>>> import numpy as np
>>> import numpy.linalg as la
>>> np.set_printoptions(precision=2, suppress=True, linewidth=100)
>>> A = np.array([[-2, 0, -1, -2, 1, 1, 0],
...     [-1, 1, -1, 1, 2, 0, 0],
...     [1, 1, 2, 2, -1, -1, -1],
...     [-2, -2, -2, 2, -1, -1, -2],
...     [-2, 1, -2, 1, 1, 2, -1],
...     [-1, -1, 2, -2, 1, 0, -1],
...     [-1, 2, 1, 0, 2, -2, 2],
...     [2, -2, 2, 1, -2, -1, 2],
...     [-5, 3, -4, 1, 7, 1, 0]])
>>> B = np.c_[A[:, :3] @ np.array([[2, 1, 2], [2, 1, 0], [0, -2, 0]]), np.array([-3, 0, 2, 1, -1, 3, 1, 1, -3])]
>>> B
array([[ -4,   0,  -4,  -3],
       [  0,   2,  -2,   0],
       [  4,  -2,   2,   2],
       [ -8,   0,  -4,   1],
       [ -2,   3,  -4,  -1],
       [ -4,  -6,  -2,   3],
       [  2,  -1,  -2,   1],
       [  0,  -4,   4,   1],
       [ -4,   6, -10,  -3]])
>>> la.norm(la.qr(A)[0].T @ B, axis=0) ** 2 / ((B ** 2).sum(axis=0) + 1e-12)
array([1.  , 1.  , 1.  , 0.88])
>>> la.matrix_rank(np.c_[A, B])
np.int64(8)
>>> np.round(la.lstsq(A, B[:, 0])[0], 2) + 0
array([2., 2., 0., 0., 0., 0., 0.])
>>> np.round(la.norm(B - A @ la.lstsq(A, B)[0], axis=0), 2) + 0
array([0.  , 0.  , 0.  , 2.01])
>>> x0 = np.array([3, 1, 5, -2])
>>> a = np.maximum(B @ x0, 0)
>>> B.T @ a
array([ 64, -88,  88,  46])
>>> np.maximum(B @ x0, 0) - np.maximum(-B @ x0, 0)
array([-26,  -8,  16, -46, -21, -34,  -7,  14, -50])
>>> B * (a > 1e-9)[:, None]
array([[ 0,  0,  0,  0],
       [ 0,  0,  0,  0],
       [ 4, -2,  2,  2],
       [ 0,  0,  0,  0],
       [ 0,  0,  0,  0],
       [ 0,  0,  0,  0],
       [ 0,  0,  0,  0],
       [ 0, -4,  4,  1],
       [ 0,  0,  0,  0]])
>>> np.flatnonzero(a > 1e-9)
array([2, 7])
>>> x0 = np.array([1, 3, 2, 3, 0, 5, 4])
>>> y = A @ x0
>>> np.round(la.pinv(A) @ A, 2) + 0
array([[1., 0., 0., 0., 0., 0., 0.],
       [0., 1., 0., 0., 0., 0., 0.],
       [0., 0., 1., 0., 0., 0., 0.],
       [0., 0., 0., 1., 0., 0., 0.],
       [0., 0., 0., 0., 1., 0., 0.],
       [0., 0., 0., 0., 0., 1., 0.],
       [0., 0., 0., 0., 0., 0., 1.]])
>>> rng = np.random.default_rng(28682)
>>> y = y + 0.05 * rng.normal(size=9)
>>> y
array([ -5.  ,   2.94,   5.05, -18.97,   6.  ,  -9.97,   5.01,   6.11,   4.04])
>>> coef, *_ = la.lstsq(A, y)
>>> round(la.norm(y - A @ coef), 2)
np.float64(0.08)
>>> B = np.array([[-7, 5], [5, -1], [9, 7], [-1, 2], [-1, 7], [-3, 2], [8, 5]])
>>> np.einsum("ij->j", A)
array([-11,   3,  -3,   4,  10,  -1,  -1])
>>> np.vstack([A, B.T]).shape
(11, 7)
>>> B.T @ A.T
array([[  3,   0,  10, -28, -15,  13,  46,  14,   3],
       [-12,   3,   8, -37, -17,   8,  20,  22,  -3]])
>>> np.einsum("ik,kj->ji", A, B)
array([[  3,   0,  10, -28, -15,  13,  46,  14,   3],
       [-12,   3,   8, -37, -17,   8,  20,  22,  -3]])
>>> la.matrix_rank(A @ B)
np.int64(2)
